$ python -q
>>> import numpy as np
>>> import numpy.linalg as la
>>> np.set_printoptions(suppress=True, linewidth=200)
>>> def rd(a):
...     return np.round(a, 3) + 0
... 
>>> Y = np.array([[1, -3], [2, -3]])
>>> X = np.kron(np.eye(2, dtype=int), Y)
>>> print(X)
[[ 1 -3  0  0]
 [ 2 -3  0  0]
 [ 0  0  1 -3]
 [ 0  0  2 -3]]
>>> # 2 blocks once reordered
>>> print(X.mean(axis=0))
[ 0.75 -1.5   0.75 -1.5 ]
>>> print(np.abs(X).max())
3
>>> print(rd(la.norm(X)))
6.782
>>> print(np.unravel_index(np.abs(X).argmax(), X.shape))
(np.int64(0), np.int64(1))
>>> print(X - X[0])
[[ 0  0  0  0]
 [ 1  0  0  0]
 [-1  3  1 -3]
 [-1  3  2 -3]]
>>> print(np.count_nonzero(X))
8
>>> x0 = np.array([3, 1, 2, -1])
>>> target = X @ x0
>>> b, lr = np.zeros(4), 1 / la.norm(X, 2) ** 2
>>> for i in range(8):
...     b -= lr * X.T @ (X @ b - target)
...     if i % 2 == 0: print(i, round(la.norm(X @ b - target), 3))
... 
0 2.105
2 2.032
4 1.961
6 1.892
>>> print(rd(b))
[ 0.585 -0.235  0.976 -1.523]
>>> print(rd(la.cond(X)))
7.534
>>> Y = np.array([[0, -1], [-1, 1]])
>>> data = np.kron(np.eye(2, dtype=int), Y)
>>> print(data)
[[ 0 -1  0  0]
 [-1  1  0  0]
 [ 0  0  0 -1]
 [ 0  0 -1  1]]
>>> x0 = np.array([1, -4, 0, -5])
>>> print(np.sign((data @ x0).round(6)))
[ 1 -1  1 -1]
>>> print(la.norm(data @ x0) <= la.norm(data, 2) * la.norm(x0) + 1e-9)
True
>>> print(data @ np.eye(4)[2])
[ 0.  0.  0. -1.]
>>> print((data @ x0).argmax())
2
>>> print(data.reshape(2, -1))
[[ 0 -1  0  0 -1  1  0  0]
 [ 0  0  0 -1  0  0 -1  1]]
>>> print(data.reshape(-1, 2))
[[ 0 -1]
 [ 0  0]
 [-1  1]
 [ 0  0]
 [ 0  0]
 [ 0 -1]
 [ 0  0]
 [-1  1]]
>>> data.reshape(4, 5)
Traceback (most recent call last):
  File "<python-input-30>", line 1, in <module>
    data.reshape(4, 5)
    ~~~~~~~~~~~~^^^^^^
ValueError: cannot reshape array of size 16 into shape (4,5)
>>> T = data.reshape(4, 2, -1)
>>> print(np.einsum("ihd,ihd->ih", T, T))
[[1 0]
 [2 0]
 [0 1]
 [0 2]]
>>> print(T.sum(axis=1))
[[ 0 -1]
 [-1  1]
 [ 0 -1]
 [-1  1]]
>>> M = np.load("block5.npy")
>>> print(M)
[[-1.  1.  1.  1.  1.  1.]
 [ 1. -1.  1.  1.  1.  1.]
 [ 1.  1. -1.  1.  1.  1.]
 [ 1.  1.  1. -1.  1.  1.]
 [ 1.  1.  1.  1. -1.  1.]
 [ 1.  1.  1.  1.  1. -1.]]
>>> print(rd(la.det(2 * data)), rd(la.det(data)))
16.0 1.0
>>> print(rd(la.eigvals(data)))
[-0.618  1.618 -0.618  1.618]
>>> print(rd(la.eigvals(data).sum().real))
2.0
>>> print(rd(np.poly(data)))
[ 1. -2. -1.  2.  1.]
>>> evals, evecs = la.eigh(M)
>>> x0 = np.array([1, -3, -2, 3, -3, -1])
>>> print(np.abs(M).sum(axis=1).max(), rd(np.abs(evals).max()))
6.0 4.0
>>> print((np.sign(evecs[:, -1].round(6)) == np.sign(evecs[0, -1].round(6))).astype(int))
[1 1 1 1 1 1]
>>> rng = np.random.default_rng(94)
>>> labels = rng.permutation(6)
>>> Y = M[:, labels] * rng.choice([-1, 1], 6)
>>> print(Y)
[[-1. -1. -1. -1. -1.  1.]
 [ 1. -1. -1. -1. -1. -1.]
 [ 1. -1. -1.  1. -1.  1.]
 [ 1. -1. -1. -1.  1.  1.]
 [ 1.  1. -1. -1. -1.  1.]
 [ 1. -1.  1. -1. -1.  1.]]
>>> left, _, Vt = la.svd(M.T @ Y)
>>> print(labels)
[0 4 5 2 3 1]
>>> print(rd(la.lstsq(M, Y)[0]))
[[ 1.  0.  0.  0.  0.  0.]
 [ 0.  0.  0.  0.  0.  1.]
 [ 0.  0.  0. -1.  0.  0.]
 [ 0.  0.  0.  0. -1.  0.]
 [ 0. -1.  0.  0.  0.  0.]
 [ 0.  0. -1.  0.  0.  0.]]
